>>> import numpy as np
>>> np.set_printoptions(precision=2, suppress=True, linewidth=100, sign=" ")
>>> J = np.array([[0.3, 3.0, 1.0, 0.0, 3.0],
...     [3.0, 1.3, 2.0, 3.0, 2.0],
...     [3.0, 0.0, 2.3, 0.0, 1.0],
...     [1.0, 3.0, 2.0, 1.3, 1.0],
...     [0.0, 3.0, 1.0, 0.0, 3.3]])
>>> C2 = J.T @ J
>>> (J @ J.T).shape
(5, 5)
>>> np.linalg.svd(J, compute_uv=False) ** 2
array([ 72.4 ,  19.95,   4.81,   2.47,   0.03])
>>> other = np.linalg.inv(J)
>>> round(float(np.linalg.det(J) * np.linalg.det(other)), 2)
1.0
>>> np.allclose(other, J.T)
False
>>> np.round(np.linalg.inv(other), 2) + 0
array([[ 0.3,  3. ,  1. ,  0. ,  3. ],
       [ 3. ,  1.3,  2. ,  3. ,  2. ],
       [ 3. ,  0. ,  2.3,  0. ,  1. ],
       [ 1. ,  3. ,  2. ,  1.3,  1. ],
       [ 0. ,  3. ,  1. ,  0. ,  3.3]])
>>> np.round(J @ other, 2) + 0
array([[ 1.,  0.,  0.,  0.,  0.],
       [ 0.,  1.,  0.,  0.,  0.],
       [ 0.,  0.,  1.,  0.,  0.],
       [ 0.,  0.,  0.,  1.,  0.],
       [ 0.,  0.,  0.,  0.,  1.]])
>>> A = np.array([[1, 1, 1, 1, 1, 1],
...     [0, 1, 0, 1, 0, 1],
...     [0, 3, 0, 3, 0, 3],
...     [1, 1, 1, 1, 1, 1],
...     [0, 1, 0, 1, 0, 1],
...     [0, 3, 0, 3, 0, 3]])
>>> other = np.array([[8, 8], [0, 1], [4, 0], [0, 5], [6, 6]])
>>> np.linalg.matrix_rank(J @ other)
np.int64(2)
>>> th = np.radians(72)
>>> R = np.eye(6)
>>> R[0, 0] = R[2, 2] = np.cos(th)
>>> R[0, 2], R[2, 0] = -np.sin(th), np.sin(th)
>>> R
array([[ 0.31,  0.  , -0.95,  0.  ,  0.  ,  0.  ],
       [ 0.  ,  1.  ,  0.  ,  0.  ,  0.  ,  0.  ],
       [ 0.95,  0.  ,  0.31,  0.  ,  0.  ,  0.  ],
       [ 0.  ,  0.  ,  0.  ,  1.  ,  0.  ,  0.  ],
       [ 0.  ,  0.  ,  0.  ,  0.  ,  1.  ,  0.  ],
       [ 0.  ,  0.  ,  0.  ,  0.  ,  0.  ,  1.  ]])
>>> other = A @ R.T
>>> np.allclose(A @ A.T, other @ other.T)
True
>>> np.abs(other - A).max(axis=0)
array([ 1.64,  0.  ,  0.26,  0.  ,  0.  ,  0.  ])
>>> W0 = np.load("case13.npy")
>>> W0
array([[-16.86,   2.45,  10.88],
       [-18.35,   2.27,   3.61],
       [ 31.27,  -3.7 ,  19.1 ],
       [ -1.9 ,  -2.66,  -1.98],
       [-38.55,  -0.06,  -2.35],
       [ 45.77,  -5.9 ,  -6.89],
       [  9.71,   4.92,  -2.17],
       [-29.42,  -2.96,  -1.92],
       [  3.53,   4.85,   0.59],
       [  6.46,   4.88,   7.17],
       [-12.01,  -0.8 ,   8.85],
       [ 21.88,   8.67,   0.18],
       [ 34.77,  11.38,  14.41],
       [ 16.02,  -3.1 ,  12.78],
       [ 12.5 ,   4.79,   0.92],
       [ -9.8 ,  -8.36,  -0.55],
       [ 15.06,  -0.81,  -0.77],
       [-23.73,   1.06,  16.03],
       [ -8.27,   2.89,   6.43],
       [-17.41,  -5.98,   3.68],
       [  6.48,   1.83,   1.99]])
>>> C2 = np.cov(W0, rowvar=False)
>>> W0.std(axis=0)
array([ 21.5 ,   4.84,   6.88])
>>> C2
array([[ 485.33,   22.19,   10.9 ],
       [  22.19,   24.62,    6.08],
       [  10.9 ,    6.08,   49.73]])
>>> C2.shape
(3, 3)
>>> np.argwhere(np.triu(np.abs(np.corrcoef(W0.T)) > 0.8, 1))
array([], shape=(0, 2), dtype=int64)
>>> np.median(W0, axis=0)
array([ 3.53,  1.06,  1.99])
>>> np.argsort(-W0.std(axis=0).round(6), kind="stable")
array([ 0,  2,  1])
>>> round(np.corrcoef(W0[:, 1], W0[:, 0])[0, 1], 2)
np.float64(0.2)
>>> np.linalg.eigvalsh(C2)[::-1]
array([ 486.68,   50.58,   22.41])
>>> rng = np.random.default_rng(45882)
>>> lab = rng.permutation(3)
>>> other = W0[:, lab] * rng.choice([-1, 1], 3)
>>> other
array([[ 10.88, -16.86,  -2.45],
       [  3.61, -18.35,  -2.27],
       [ 19.1 ,  31.27,   3.7 ],
       [ -1.98,  -1.9 ,   2.66],
       [ -2.35, -38.55,   0.06],
       [ -6.89,  45.77,   5.9 ],
       [ -2.17,   9.71,  -4.92],
       [ -1.92, -29.42,   2.96],
       [  0.59,   3.53,  -4.85],
       [  7.17,   6.46,  -4.88],
       [  8.85, -12.01,   0.8 ],
       [  0.18,  21.88,  -8.67],
       [ 14.41,  34.77, -11.38],
       [ 12.78,  16.02,   3.1 ],
       [  0.92,  12.5 ,  -4.79],
       [ -0.55,  -9.8 ,   8.36],
       [ -0.77,  15.06,   0.81],
       [ 16.03, -23.73,  -1.06],
       [  6.43,  -8.27,  -2.89],
       [  3.68, -17.41,   5.98],
       [  1.99,   6.48,  -1.83]])
>>> U, _, vt = np.linalg.svd(W0.T @ other)
>>> lab
array([ 2,  0,  1])
>>> Ac = (other - other.mean(axis=0)) / other.std(axis=0)
>>> Ac.std(axis=0)
array([ 1.,  1.,  1.])
>>> np.argwhere(np.abs(Ac) > 2)
array([[  2,   0],
       [  5,   1],
       [ 12,   2]])
>>> b = np.linalg.lstsq(np.delete(Ac, 1, axis=1), Ac[:, 1])[0]
>>> np.round(1 - np.var(Ac[:, 1] - np.delete(Ac, 1, axis=1) @ b), 2)
np.float64(0.04)
>>> np.abs(b).argmax()
np.int64(1)
>>> K = np.array([[1, 1, -1, -1, -1, -1, 1, 1],
...     [1, -1, -1, 1, -1, 1, 1, -1],
...     [1, -1, -1, 1, 1, -1, -1, 1]])
>>> x = np.array([1, -9, -1, 7, 3, -6, -2, -4])
>>> h = np.maximum(K @ x, 0)
>>> np.flatnonzero(h > 1e-9)
array([ 1,  2])
>>> K.T @ h
array([ 36, -36, -36,  36,  14, -14, -14,  14])
>>> np.maximum(K @ x, 0) - np.maximum(-K @ x, 0)
array([-17,  11,  25])
>>> K * (h > 1e-9)[:, None]
array([[ 0,  0,  0,  0,  0,  0,  0,  0],
       [ 1, -1, -1,  1, -1,  1,  1, -1],
       [ 1, -1, -1,  1,  1, -1, -1,  1]])
>>> other = K / np.linalg.norm(K, axis=1, keepdims=True)
>>> C2 = other @ other.T
>>> C2.round(2) + 0
array([[ 1.,  0.,  0.],
       [ 0.,  1.,  0.],
       [ 0.,  0.,  1.]])
>>> np.argwhere(np.triu(np.abs(C2) > 0.95, 1))
array([], shape=(0, 2), dtype=int64)
>>> (np.abs(C2) > 0.9).astype(int)
array([[ 1,  0,  0],
       [ 0,  1,  0],
       [ 0,  0,  1]])
>>> np.linalg.norm(other, axis=1)
array([ 1.,  1.,  1.])
>>> np.degrees(np.arccos(np.clip(C2[1, 2], -1, 1)))
np.float64(90.0)
>>> U, sv, vt = np.linalg.svd(K, full_matrices=False)
>>> sv / sv[0]
array([ 1.,  1.,  1.])
>>> (sv > 1e-8).sum()
np.int64(3)
>>> np.cumsum(sv ** 2) / np.sum(sv ** 2)
array([ 0.33,  0.67,  1.  ])
>>> np.allclose(U * sv @ vt, K)
True
>>> np.round(U.T @ U, 2) + 0
array([[ 1.,  0.,  0.],
       [ 0.,  1.,  0.],
       [ 0.,  0.,  1.]])
>>> U.shape, sv.shape, vt.shape
((3, 3), (3,), (3, 8))
>>> np.round(U.T @ K @ vt.T, 2) + 0
array([[ 2.83,  0.  ,  0.  ],
       [ 0.  ,  2.83,  0.  ],
       [ 0.  ,  0.  ,  2.83]])
>>> other = K[0, 0] * K[1:] - np.outer(K[1:, 0], K[0])
>>> other
array([[ 0, -2,  0,  2,  0,  2,  0, -2],
       [ 0, -2,  0,  2,  2,  0, -2,  0]])
>>> np.flatnonzero(~other.round(6).any(axis=1))
array([], dtype=int64)
